% ipython --no-banner

In [1]: import numpy as np

In [2]: np.set_printoptions(precision=1, suppress=True, linewidth=160, sign=" ")

In [3]: X = np.loadtxt("test13.csv", delimiter=",")

In [4]: X
Out[4]: 
array([[ 1.,  0.,  0.,  0.,  0.,  0.],
       [-2.,  1.,  0.,  0.,  0.,  0.],
       [-4.,  0.,  1.,  0.,  0.,  0.],
       [ 2.,  3.,  9.,  1.,  0.,  0.],
       [ 0.,  6.,  1., -2.,  1.,  0.],
       [-5.,  4.,  0., -8.,  8.,  1.]])

In [5]: X @ X
Out[5]: 
array([[  1.,   0.,   0.,   0.,   0.,   0.],
       [ -4.,   1.,   0.,   0.,   0.,   0.],
       [ -8.,   0.,   1.,   0.,   0.,   0.],
       [-38.,   6.,  18.,   1.,   0.,   0.],
       [-20.,   6., -16.,  -4.,   1.,   0.],
       [-34.,  32., -64., -32.,  16.,   1.]])

In [6]: np.argsort(-np.linalg.norm(X, axis=0).round(6), kind="stable")[:3]
Out[6]: array([ 2,  3,  4])

In [7]: X.reshape(-1, 2)
Out[7]: 
array([[ 1.,  0.],
       [ 0.,  0.],
       [ 0.,  0.],
       [-2.,  1.],
       [ 0.,  0.],
       [ 0.,  0.],
       [-4.,  0.],
       [ 1.,  0.],
       [ 0.,  0.],
       [ 2.,  3.],
       [ 9.,  1.],
       [ 0.,  0.],
       [ 0.,  6.],
       [ 1., -2.],
       [ 1.,  0.],
       [-5.,  4.],
       [ 0., -8.],
       [ 8.,  1.]])

In [8]: X.reshape(2, -1)
Out[8]: 
array([[ 1.,  0.,  0.,  0.,  0.,  0., -2.,  1.,  0.,  0.,  0.,  0., -4.,  0.,  1.,  0.,  0.,  0.],
       [ 2.,  3.,  9.,  1.,  0.,  0.,  0.,  6.,  1., -2.,  1.,  0., -5.,  4.,  0., -8.,  8.,  1.]])

In [9]: t3 = X.reshape(6, 2, -1)

In [10]: np.einsum("ihd,ihd->ih", t3, t3)
Out[10]: 
array([[   1.,    0.],
       [   5.,    0.],
       [  17.,    0.],
       [  94.,    1.],
       [  37.,    5.],
       [  41.,  129.]])

In [11]: t3.shape
Out[11]: (6, 2, 3)

In [12]: t3.transpose(1, 0, 2)
Out[12]: 
array([[[ 1.,  0.,  0.],
        [-2.,  1.,  0.],
        [-4.,  0.,  1.],
        [ 2.,  3.,  9.],
        [ 0.,  6.,  1.],
        [-5.,  4.,  0.]],

       [[ 0.,  0.,  0.],
        [ 0.,  0.,  0.],
        [ 0.,  0.,  0.],
        [ 1.,  0.,  0.],
        [-2.,  1.,  0.],
        [-8.,  8.,  1.]]])

In [13]: t3[:, 0]
Out[13]: 
array([[ 1.,  0.,  0.],
       [-2.,  1.,  0.],
       [-4.,  0.,  1.],
       [ 2.,  3.,  9.],
       [ 0.,  6.,  1.],
       [-5.,  4.,  0.]])

In [14]: arr = np.array([[1, -1, 3, -2, -2, 2], [3, -2, 1, -2, 3, 2], [3, -1, -1, -3, 1, -3]])

In [15]: arr[1] = arr[0]

In [16]: arr
Out[16]: 
array([[ 1, -1,  3, -2, -2,  2],
       [ 1, -1,  3, -2, -2,  2],
       [ 3, -1, -1, -3,  1, -3]])

In [17]: left, s, VT = np.linalg.svd(arr)

In [18]: np.argmax(s[:-1] / (s[1:] + 1e-6)) + 1
Out[18]: np.int64(2)

In [19]: M2 = left[:, :2] @ np.diag(s[:2]) @ VT[:2]

In [20]: M2
Out[20]: 
array([[ 1., -1.,  3., -2., -2.,  2.],
       [ 1., -1.,  3., -2., -2.,  2.],
       [ 3., -1., -1., -3.,  1., -3.]])

In [21]: np.linalg.matrix_rank(arr, rtol=0.05)
Out[21]: np.int64(2)

In [22]: round(np.linalg.norm(arr - M2, 2), 1), round(s[2], 1)
Out[22]: (np.float64(0.0), np.float64(0.0))

In [23]: np.linalg.lstsq(arr[:-1].T, arr[-1])[2]
Out[23]: np.int32(1)

In [24]: np.abs(np.diag(np.linalg.qr(arr)[1])) > 1e-9
Out[24]: array([ True,  True, False])

In [25]: round(np.trace(np.linalg.pinv(arr) @ arr), 1)
Out[25]: np.float64(2.0)

In [26]: np.unique(arr.round(6), axis=0).shape
Out[26]: (2, 6)

In [27]: arr @ np.linalg.pinv(arr) @ arr
Out[27]: 
array([[ 1., -1.,  3., -2., -2.,  2.],
       [ 1., -1.,  3., -2., -2.,  2.],
       [ 3., -1., -1., -3.,  1., -3.]])

In [28]: left, s, VT = np.linalg.svd(arr)

In [29]: V = VT[:(s > 1e-8).sum()]

In [30]: rng = np.random.default_rng(8004)

In [31]: x = arr[1] + 3 * arr[2] + rng.integers(2) * np.eye(6)[4]

In [32]: x
Out[32]: array([ 10.,  -4.,   0., -11.,   1.,  -7.])

In [33]: np.round(np.linalg.norm(x - V.T @ V @ x), 1)
Out[33]: np.float64(0.0)

In [34]: np.round(V.T @ V, 1) + 0
Out[34]: 
array([[ 0.4, -0.1,  0. , -0.4,  0. , -0.2],
       [-0.1,  0.1, -0.1,  0.2,  0.1,  0. ],
       [ 0. , -0.1,  0.4, -0.2, -0.3,  0.3],
       [-0.4,  0.2, -0.2,  0.5,  0.1,  0.1],
       [ 0. ,  0.1, -0.3,  0.1,  0.2, -0.3],
       [-0.2,  0. ,  0.3,  0.1, -0.3,  0.5]])

In [35]: np.linalg.matrix_rank(np.vstack([arr, x]))
Out[35]: np.int64(2)

In [36]: W0 = np.array([[1, -4, -1],
    ...:     [-4, 0, -2],
    ...:     [1, -3, 1],
    ...:     [6, -6, 5],
    ...:     [8, -6, 5],
    ...:     [13, -4, 0],
    ...:     [13, 0, 4],
    ...:     [10, 5, 9],
    ...:     [5, 8, 10],
    ...:     [4, 3, 9],
    ...:     [-1, 1, 9],
    ...:     [-1, -2, 10],
    ...:     [2, 2, 10],
    ...:     [1, -2, 14],
    ...:     [6, 1, 13],
    ...:     [2, -1, 18],
    ...:     [7, -3, 16],
    ...:     [10, -1, 11]])

In [37]: M2 = X / np.linalg.norm(X, axis=1, keepdims=True)

In [38]: C2 = M2 @ M2.T

In [39]: np.linalg.norm(M2, axis=1)
Out[39]: array([ 1.,  1.,  1.,  1.,  1.,  1.])

In [40]: C2.round(1) + 0
Out[40]: 
array([[ 1. , -0.9, -1. ,  0.2,  0. , -0.4],
       [-0.9,  1. ,  0.9,  0. ,  0.4,  0.5],
       [-1. ,  0.9,  1. ,  0. ,  0. ,  0.4],
       [ 0.2,  0. ,  0. ,  1. ,  0.4,  0. ],
       [ 0. ,  0.4,  0. ,  0.4,  1. ,  0.6],
       [-0.4,  0.5,  0.4,  0. ,  0.6,  1. ]])

In [41]: np.argwhere(np.triu(np.abs(C2) > 0.95, 1))
Out[41]: array([[ 0,  2]])

In [42]: C2[3].round(1) + 0
Out[42]: array([ 0.2,  0. ,  0. ,  1. ,  0.4,  0. ])

In [43]: K = np.load("sample14.npy")

In [44]: K
Out[44]: 
array([[ 0,  5,  5, -3],
       [-5,  0,  0,  1],
       [-5,  0,  0, -2],
       [ 3, -1,  2,  0]])

In [45]: x = np.array([3, 0, 0, 2])

In [46]: target = K @ x

In [47]: c, lr = np.zeros(4), 1 / np.linalg.norm(K, 2) ** 2

In [48]: for i in range(250):
    ...:     c -= lr * K.T @ (K @ c - target)
    ...:     if i % 50 == 0: print(i, round(np.linalg.norm(K @ c - target), 1))
    ...: 
0 2.8
50 0.1
100 0.0
150 0.0
200 0.0

In [49]: np.round(np.linalg.cond(K), 1)
Out[49]: np.float64(4.0)

In [50]: c.round(1) + 0
Out[50]: array([ 3.,  0.,  0.,  2.])

In [51]: proj = np.triu(np.array([[0, 1, 1, 2], [2, 3, -3, -1], [-3, 0, 0, 0], [1, 1, 2, 0]]), 1) + np.eye(4)

In [52]: M2 = proj @ K @ np.linalg.inv(proj)

In [53]: np.trace(M2), np.trace(K)
Out[53]: (np.float64(0.0), np.int64(0))

In [54]: M2
Out[54]: 
array([[ -4.,   7.,  34.,  11.],
       [  7.,  -6., -27., -13.],
       [ -5.,   5.,  20.,  13.],
       [  3.,  -4., -13., -10.]])

In [55]: round(np.linalg.det(M2), 1)
Out[55]: np.float64(225.0)

In [56]: M2 = np.array([[3, -1], [-2, -3]])

In [57]: W2 = np.kron(M2, K)

In [58]: W2
Out[58]: 
array([[  0,  15,  15,  -9,   0,  -5,  -5,   3],
       [-15,   0,   0,   3,   5,   0,   0,  -1],
       [-15,   0,   0,  -6,   5,   0,   0,   2],
       [  9,  -3,   6,   0,  -3,   1,  -2,   0],
       [  0, -10, -10,   6,   0, -15, -15,   9],
       [ 10,   0,   0,  -2,  15,   0,   0,  -3],
       [ 10,   0,   0,   4,  15,   0,   0,   6],
       [ -6,   2,  -4,   0,  -9,   3,  -6,   0]])

In [59]: z = rng.permutation(8)

In [60]: z
Out[60]: array([ 1,  4,  6,  0,  5,  7,  3,  2])

In [61]: M2 = W2[z][:, z]

In [62]: np.diag(M2)
Out[62]: array([ 0,  0,  0,  0,  0,  0,  0,  0])

In [63]: np.trace(M2)
Out[63]: np.int64(0)

In [64]: np.sort(np.abs(np.linalg.eigvals(M2)))
Out[64]: array([  6.4,   6.4,   6.4,   6.4,  25.7,  25.7,  25.7,  25.7])

In [65]: C2 = K.T @ K

In [66]: np.trace(C2), (K ** 2).sum()
Out[66]: (np.int64(128), np.int64(128))

In [67]: (K @ K.T).shape
Out[67]: (4, 4)

In [68]: C2
Out[68]: 
array([[ 59,  -3,   6,   5],
       [ -3,  26,  23, -15],
       [  6,  23,  29, -15],
       [  5, -15, -15,  14]])

In [69]: np.diag(C2)
Out[69]: array([ 59,  26,  29,  14])

In [70]: np.linalg.svd(K, compute_uv=False) ** 2
Out[70]: array([ 60.3,  60.3,   3.7,   3.7])

In [71]: np.linalg.matrix_rank(C2)
Out[71]: np.int64(4)

In [72]: feats = np.load("arr.npy")

In [73]: feats
Out[73]: 
array([[ 8.,  5.,  1.,  1.,  2.,  2.],
       [ 2.,  6.,  1.,  2.,  1.,  2.],
       [ 0.,  0.,  5.,  3.,  2.,  5.],
       [ 0.,  0.,  3.,  2.,  1.,  4.],
       [ 0.,  0.,  0.,  2.,  3.,  2.],
       [ 0.,  0.,  5.,  5.,  2.,  1.]])

In [74]: M2 = np.linalg.invert(feats)
Traceback (most recent call last):
  Cell In[74], line 1
    M2 = np.linalg.invert(feats)
AttributeError: module 'numpy.linalg' has no attribute 'invert'


In [75]: M2 = np.linalg.inv(feats)

In [76]: np.round(feats @ M2, 1) + 0
Out[76]: 
array([[ 1.,  0.,  0.,  0.,  0.,  0.],
       [ 0.,  1.,  0.,  0.,  0.,  0.],
       [ 0.,  0.,  1.,  0.,  0.,  0.],
       [ 0.,  0.,  0.,  1.,  0.,  0.],
       [ 0.,  0.,  0.,  0.,  1.,  0.],
       [ 0.,  0.,  0.,  0.,  0.,  1.]])

In [77]: np.round(np.linalg.inv(M2), 1) + 0
Out[77]: 
array([[ 8.,  5.,  1.,  1.,  2.,  2.],
       [ 2.,  6.,  1.,  2.,  1.,  2.],
       [ 0.,  0.,  5.,  3.,  2.,  5.],
       [ 0.,  0.,  3.,  2.,  1.,  4.],
       [ 0.,  0.,  0.,  2.,  3.,  2.],
       [ 0.,  0.,  5.,  5.,  2.,  1.]])

In [78]: M2.round(1) + 0
Out[78]: 
array([[ 0.2, -0.1, -0.3,  0.3,  0. ,  0.1],
       [-0.1,  0.2,  0.2, -0.3,  0. , -0.1],
       [ 0. ,  0. ,  0.7, -0.8, -0.2,  0. ],
       [ 0. ,  0. , -1. ,  1.1,  0.1,  0.3],
       [ 0. ,  0. ,  0.8, -1.1,  0.3, -0.1],
       [ 0. ,  0. , -0.2,  0.6,  0. , -0.1]])

In [79]: left, s, VT = np.linalg.svd(feats, full_matrices=False)

In [80]: np.abs(VT[0])
Out[80]: array([ 0.4,  0.4,  0.5,  0.4,  0.3,  0.5])

In [81]: np.allclose(left * s @ VT, feats)
Out[81]: True

In [82]: np.abs(left[:, 0]).round(6).argmax()
Out[82]: np.int64(0)

In [83]: left.shape, s.shape, VT.shape
Out[83]: ((6, 6), (6,), (6, 6))

In [84]: mat = np.loadtxt("a.csv", delimiter=",")

In [85]: mat
Out[85]: 
array([[ 0., -1., -7.,  9.],
       [-1.,  0.,  0.,  0.],
       [-7.,  0.,  0.,  0.],
       [ 9.,  0.,  0.,  0.]])

In [86]: np.linalg.matrix_power(mat, 4)
Out[86]: 
array([[17161.,     0.,     0.,     0.],
       [    0.,   131.,   917., -1179.],
       [    0.,   917.,  6419., -8253.],
       [    0., -1179., -8253., 10611.]])

In [87]: mat.inv()
Traceback (most recent call last):
  Cell In[87], line 1
    mat.inv()
AttributeError: 'numpy.ndarray' object has no attribute 'inv'


In [88]: np.sort(np.abs(np.linalg.eigvals(mat)))
Out[88]: array([  0. ,   0. ,  11.4,  11.4])

In [89]: np.linalg.determinant(mat)
Traceback (most recent call last):
  Cell In[89], line 1
    np.linalg.determinant(mat)
AttributeError: module 'numpy.linalg' has no attribute 'determinant'


In [90]: np.trace(mat)
Out[90]: np.float64(0.0)

In [91]: (mat + mat.T) / 2
Out[91]: 
array([[ 0., -1., -7.,  9.],
       [-1.,  0.,  0.,  0.],
       [-7.,  0.,  0.,  0.],
       [ 9.,  0.,  0.,  0.]])

In [92]: A = np.load("dump.npy")

In [93]: A
Out[93]: 
array([[ 0,  0,  0, -1],
       [ 0,  0,  0,  0],
       [ 0, -3,  0,  0]])

In [94]: r = np.linalg.matrix_rank(A)

In [95]: r
Out[95]: np.int64(2)

In [96]: N = np.linalg.svd(A)[2][r:].T

In [97]: [int(np.linalg.matrix_rank(A[:i])) for i in range(1, len(A) + 1)]
Out[97]: [1, 1, 2]

In [98]: [int(np.linalg.matrix_rank(A[:, :j + 1])) for j in range(4)]
Out[98]: [0, 1, 1, 2]

In [99]: [int(np.linalg.matrix_rank(np.delete(A, i, axis=0))) for i in range(3)]
Out[99]: [1, 2, 1]

In [100]: data = np.load("layer7.npy")

In [101]: data
Out[101]: 
array([[-2.8, -3.3,  2.2,  1.4],
       [-0.8, -3.4,  2.9,  1.4],
       [ 1. ,  4.1,  5.1,  1.6],
       [-2.6, -4.2,  4.4,  2.5],
       [ 1.3,  1.8,  4. , -1. ],
       [-3.1, -3.4,  4.1,  2. ],
       [ 1.3, -6.8, -1.5, -5.5],
       [ 0.6,  2.8,  3.5,  0.5],
       [ 0.7, -8.6, -3.4, -6.6],
       [-3.5, -3.5,  2.9,  2.1],
       [ 3.3,  4.5,  4.5, -1.1],
       [ 1.1,  2. ,  4.3,  1. ],
       [-0.4, -3.8,  2.7,  1.9],
       [-0.4, -4.6,  3.7,  2.7],
       [ 0.5,  2.8,  5. ,  0.4],
       [ 0.8,  2.3,  6.3, -0.7],
       [-0.6,  3. ,  5.4, -0.3],
       [-2.8, -3.7,  2.2,  1.8],
       [-0.6,  1.7,  4.5,  0.6],
       [-1.7, -4.1,  3.9,  2.5],
       [-1.3, -3.1,  2.9,  1.6]])

In [102]: M2 = data / np.linalg.norm(data, axis=1, keepdims=True)

In [103]: C2 = M2 @ M2.T

In [104]: (C2 - 2 * np.eye(21)).round(6).argmax(axis=1)
Out[104]: array([ 17,  20,   7,  20,  15,   3,   8,   2,   6,   0,   4,  14,  13,  12,   7,   4,  14,   0,  16,  20,  19])

In [105]: round(np.degrees(np.arccos(np.clip(C2[17, 7], -1, 1))), 1)
Out[105]: np.float64(98.0)

In [106]: C2[17].round(1) + 0
Out[106]: array([ 1. ,  0.9, -0.1,  1. , -0.1,  1. ,  0.2, -0.1,  0.2,  1. , -0.5,  0. ,  0.9,  0.9,  0. ,  0.1,  0.1,  1. ,  0.2,  0.9,  0.9])

In [107]: np.linalg.norm(M2, axis=1)
Out[107]: array([ 1.,  1.,  1.,  1.,  1.,  1.,  1.,  1.,  1.,  1.,  1.,  1.,  1.,  1.,  1.,  1.,  1.,  1.,  1.,  1.,  1.])
